% ipython --no-banner

In [1]: import numpy as np

In [2]: np.set_printoptions(precision=2, suppress=True, linewidth=200)

In [3]: def rd(a):
   ...:     return np.round(a, 2) + 0
   ...: 

In [4]: data = np.loadtxt("arr.csv", delimiter=",")

In [5]: data
Out[5]: 
array([[ 0.,  0.],
       [ 0., -2.]])

In [6]: vals, evecs = np.linalg.eigh(data)

In [7]: vals
Out[7]: array([-2.,  0.])

In [8]: vals.sum(), np.trace(data)
Out[8]: (np.float64(-2.0), np.float64(-2.0))

In [9]: (vals > 1e-8).sum(), (vals < -1e-8).sum()
Out[9]: (np.int64(0), np.int64(1))

In [10]: rd(np.linalg.svd(data, compute_uv=False))
Out[10]: array([2., 0.])

In [11]: data[:, 0] @ data[:, 1]
Out[11]: np.float64(0.0)

In [12]: X = np.load("w.npy")

In [13]: X
Out[13]: 
array([[ 1, -1,  0,  3, -2],
       [ 1, -1,  0,  3, -2]])

In [14]: B = X[0, 0] * X[1:] - np.outer(X[1:, 0], X[0])

In [15]: B
Out[15]: array([[0, 0, 0, 0, 0]])

In [16]: np.flatnonzero(~B.round(6).any(axis=1))
Out[16]: array([0])

In [17]: np.unique(X.round(6), axis=0).shape
Out[17]: (1, 5)

In [18]: J = np.load("test14.npy")

In [19]: J
Out[19]: 
array([[  2.94,  -9.5 ,   2.9 ],
       [  5.35, -10.18,   3.29],
       [  5.26,  -8.44,   0.83],
       [  0.8 ,  -2.35,   5.09],
       [  1.15,  -3.17,   4.32],
       [  4.28, -10.13,   2.84],
       [  5.16,  -9.78,   2.45],
       [ -6.57,   1.84,   4.95],
       [  5.43,  -7.34,   3.16],
       [ -4.43,   3.13,   7.43],
       [  4.6 ,  -9.54,   2.27],
       [  5.4 ,  -9.12,   1.68],
       [  4.34,  -8.49,   4.02],
       [ -3.99,   4.84,   5.31],
       [  0.13,  -2.71,   3.13],
       [  0.24,  -3.84,   4.31],
       [ -6.11,   4.23,   4.9 ],
       [ -0.68,  -5.24,   4.02],
       [  2.02,  -2.91,   4.58],
       [  4.59,  -9.74,   2.46]])

In [20]: hat = J @ np.linalg.solve(J.T @ J, J.T)

In [21]: rd(np.trace(hat))
Out[21]: np.float64(3.0)

In [22]: np.allclose(hat @ hat, hat)
Out[22]: True

In [23]: rd(np.linalg.eigvalsh(hat))
Out[23]: array([0., 0., 0., 0., 0., 0., 0., 0., 0., 0., 0., 0., 0., 0., 0., 0., 0., 1., 1., 1.])

In [24]: rd(J.sum(axis=0))
Out[24]: array([ 29.91, -98.44,  73.94])

In [25]: np.linalg.matrix_rank(J)
Out[25]: np.int64(3)

In [26]: rd(np.linalg.svd(J, compute_uv=False))
Out[26]: array([36.4 , 17.5 ,  4.86])

In [27]: rd(J.mean(axis=0))
Out[27]: array([ 1.5 , -4.92,  3.7 ])

In [28]: np.unravel_index(np.abs(J).argmax(), J.shape)
Out[28]: (np.int64(1), np.int64(1))

In [29]: np.abs(J).max()
Out[29]: np.float64(10.18)

In [30]: dist = np.linalg.norm(J[:, None] - J[None], axis=-1)

In [31]: np.unravel_index(dist.round(6).argmax(), dist.shape)
Out[31]: (np.int64(1), np.int64(16))

In [32]: Xs = (J - J.mean(axis=0)) / J.std(axis=0)

In [33]: np.argwhere(np.abs(Xs) > 2)
Out[33]: 
array([[7, 0],
       [9, 2]])

In [34]: coef = np.linalg.lstsq(np.delete(Xs, 1, axis=1), Xs[:, 1])[0]

In [35]: np.abs(coef).argmax()
Out[35]: np.int64(0)

In [36]: rd(coef)
Out[36]: array([-0.78,  0.2 ])

In [37]: mat = np.load("out11.npy")

In [38]: mat
Out[38]: 
array([[-4.98,  2.  , -2.  ,  1.  ],
       [ 5.  , -1.98,  1.  , -3.  ],
       [ 5.  ,  4.  , -3.98, -3.  ],
       [-5.  ,  2.  , -2.  ,  1.02]])

In [39]: Uu, sv, VT = np.linalg.svd(mat)

In [40]: rd(sv)
Out[40]: array([10.84,  7.27,  1.49,  0.  ])

In [41]: B = Uu[:, :3] @ np.diag(sv[:3]) @ VT[:3]

In [42]: rd(np.abs(mat - B).max())
Out[42]: np.float64(0.0)

In [43]: rd(np.linalg.norm(mat - B, 2)), rd(sv[3])
Out[43]: (np.float64(0.0), np.float64(0.0))

In [44]: rd(B)
Out[44]: 
array([[-4.98,  2.  , -2.  ,  1.  ],
       [ 5.  , -1.98,  1.  , -3.  ],
       [ 5.  ,  4.  , -3.98, -3.  ],
       [-5.  ,  2.  , -2.  ,  1.02]])

In [45]: rd(np.linalg.norm(mat - B) / np.linalg.norm(mat))
Out[45]: np.float64(0.0)

In [46]: F = np.loadtxt("x.csv", delimiter=",")

In [47]: F
Out[47]: 
array([[ -9.,   9.,  -5.,   9.,   4.],
       [  7.,  -3.,  -7.,   3.,   1.],
       [  9.,  -6.,   9.,  -2.,   8.],
       [ -6.,   4.,   4.,   3.,  -6.],
       [  8.,   2.,  -2.,   3.,  -9.],
       [ 26.,  -6., -40.,  24.,   9.]])

In [48]: C = J[[9, 6]].astype(float)

In [49]: for _ in range(6):
    ...:     labels = np.linalg.norm(J[:, None] - C, axis=-1).argmin(axis=1)
    ...:     C = np.array([J[labels == j].mean(axis=0) for j in range(2)])
    ...: 

In [50]: labels
Out[50]: array([1, 1, 1, 0, 1, 1, 1, 0, 1, 0, 1, 1, 1, 0, 0, 1, 0, 1, 1, 1])

In [51]: rd(C)
Out[51]: 
array([[-3.36,  1.5 ,  5.13],
       [ 3.58, -7.67,  3.08]])

In [52]: rd(C[1] - C[0])
Out[52]: array([ 6.94, -9.17, -2.05])

In [53]: hat = F @ np.linalg.solve(F.T @ F, F.T)

In [54]: rd(hat @ F[:, 3])
Out[54]: array([ 9.,  3., -2.,  3.,  3., 24.])

In [55]: rd(hat)
Out[55]: 
array([[ 0.96, -0.19,  0.  ,  0.  ,  0.  ,  0.04],
       [-0.19,  0.07,  0.  ,  0.  ,  0.  ,  0.19],
       [ 0.  ,  0.  ,  1.  ,  0.  ,  0.  ,  0.  ],
       [ 0.  ,  0.  ,  0.  ,  1.  ,  0.  ,  0.  ],
       [ 0.  ,  0.  ,  0.  ,  0.  ,  1.  ,  0.  ],
       [ 0.04,  0.19,  0.  ,  0.  ,  0.  ,  0.96]])

In [56]: np.allclose(hat @ hat, hat)
Out[56]: True

In [57]: rd(np.trace(hat))
Out[57]: np.float64(5.0)

In [58]: rng = np.random.default_rng(69140)

In [59]: labels = rng.integers(0, 2, 5)

In [60]: A = np.array([[0, 2, 1, 1, 2],
    ...:     [1, 1, 0, 1, 2],
    ...:     [2, 3, 2, 2, 0],
    ...:     [0, 0, 3, 0, 0],
    ...:     [3, 2, 0, 0, 3]]) * (labels[:, None] == labels)

In [61]: A
Out[61]: 
array([[0, 0, 0, 0, 2],
       [0, 1, 0, 1, 0],
       [0, 3, 2, 2, 0],
       [0, 0, 3, 0, 0],
       [3, 0, 0, 0, 3]])

In [62]: rd(np.linalg.det(A))
Out[62]: np.float64(-18.0)

In [63]: np.flatnonzero(np.linalg.matrix_power((A != 0) + (A.T != 0) + np.eye(5), 5)[2])
Out[63]: array([1, 2, 3])

In [64]: (np.linalg.matrix_power((A != 0) + (A.T != 0) + np.eye(5), 5) > 0).astype(int)
Out[64]: 
array([[1, 0, 0, 0, 1],
       [0, 1, 1, 1, 0],
       [0, 1, 1, 1, 0],
       [0, 1, 1, 1, 0],
       [1, 0, 0, 0, 1]])

In [65]: rd(np.sort(np.linalg.eigvals(A).real))
Out[65]: array([-1.37, -0.57, -0.57,  4.14,  4.37])

In [66]: K = np.loadtxt("run1.csv", delimiter=",")

In [67]: K
Out[67]: 
array([[ 0.3 ,  0.1 , -0.4 ,  0.3 , -0.2 ],
       [-0.21, -0.07,  0.28, -0.21,  0.14],
       [-0.21, -0.07,  0.28, -0.21,  0.14],
       [-0.27, -0.09,  0.36, -0.27,  0.18],
       [ 0.51,  0.17, -0.68,  0.51, -0.34]])

In [68]: Uu, sv, VT = np.linalg.svd(K)

In [69]: np.argmax(sv[:-1] / (sv[1:] + 1e-6)) + 1
Out[69]: np.int64(1)

In [70]: B = Uu[:, :1] @ np.diag(sv[:1]) @ VT[:1]

In [71]: rd(np.abs(K - B).max())
Out[71]: np.float64(0.0)

In [72]: np.linalg.matrix_rank(K, rtol=0.05)
Out[72]: np.int64(1)

In [73]: rd(np.linalg.norm(K - B) / np.linalg.norm(K))
Out[73]: np.float64(0.0)

In [74]: arr = np.load("case0.npy")

In [75]: arr
Out[75]: 
array([[ 0.4 ,  1.19,  0.8 ,  0.7 , -0.6 ],
       [ 0.  ,  2.05, -0.9 ,  1.  , -0.7 ],
       [-0.7 ,  2.25, -1.1 ,  1.1 , -0.7 ],
       [ 0.4 ,  0.03,  0.7 , -0.1 ,  1.4 ],
       [-1.1 , -2.36, -0.2 , -1.1 ,  0.7 ],
       [-0.2 , -1.69, -0.3 , -0.9 ,  2.7 ],
       [-2.4 , -1.85,  1.1 , -0.6 ,  1.2 ],
       [-0.9 , -0.49,  0.4 , -0.3 , -2.  ],
       [ 0.4 , -1.27, -0.7 , -0.4 ,  1.4 ],
       [-0.9 , -2.1 , -2.3 , -0.9 , -0.7 ]])

In [76]: hat = arr @ np.linalg.solve(arr.T @ arr, arr.T)

In [77]: np.allclose(hat @ hat, hat)
Out[77]: True

In [78]: rd(np.diag(hat))
Out[78]: array([0.33, 0.31, 0.63, 0.23, 0.24, 0.56, 0.91, 0.5 , 0.58, 0.71])

In [79]: rd(hat)
Out[79]: 
array([[ 0.33,  0.01, -0.07, -0.1 , -0.18, -0.31,  0.12, -0.07,  0.16, -0.18],
       [ 0.01,  0.31,  0.42, -0.06, -0.13, -0.05, -0.04, -0.12, -0.03,  0.05],
       [-0.07,  0.42,  0.63, -0.04, -0.09,  0.03,  0.11, -0.08, -0.15,  0.06],
       [-0.1 , -0.06, -0.04,  0.23,  0.  ,  0.26, -0.03, -0.11, -0.1 , -0.27],
       [-0.18, -0.13, -0.09,  0.  ,  0.24,  0.17,  0.2 ,  0.13, -0.02,  0.2 ],
       [-0.31, -0.05,  0.03,  0.26,  0.17,  0.56,  0.03, -0.22,  0.02, -0.01],
       [ 0.12, -0.04,  0.11, -0.03,  0.2 ,  0.03,  0.91,  0.04,  0.06, -0.08],
       [-0.07, -0.12, -0.08, -0.11,  0.13, -0.22,  0.04,  0.5 , -0.37,  0.09],
       [ 0.16, -0.03, -0.15, -0.1 , -0.02,  0.02,  0.06, -0.37,  0.58,  0.2 ],
       [-0.18,  0.05,  0.06, -0.27,  0.2 , -0.01, -0.08,  0.09,  0.2 ,  0.71]])

In [80]: rd(np.trace(hat))
Out[80]: np.float64(5.0)
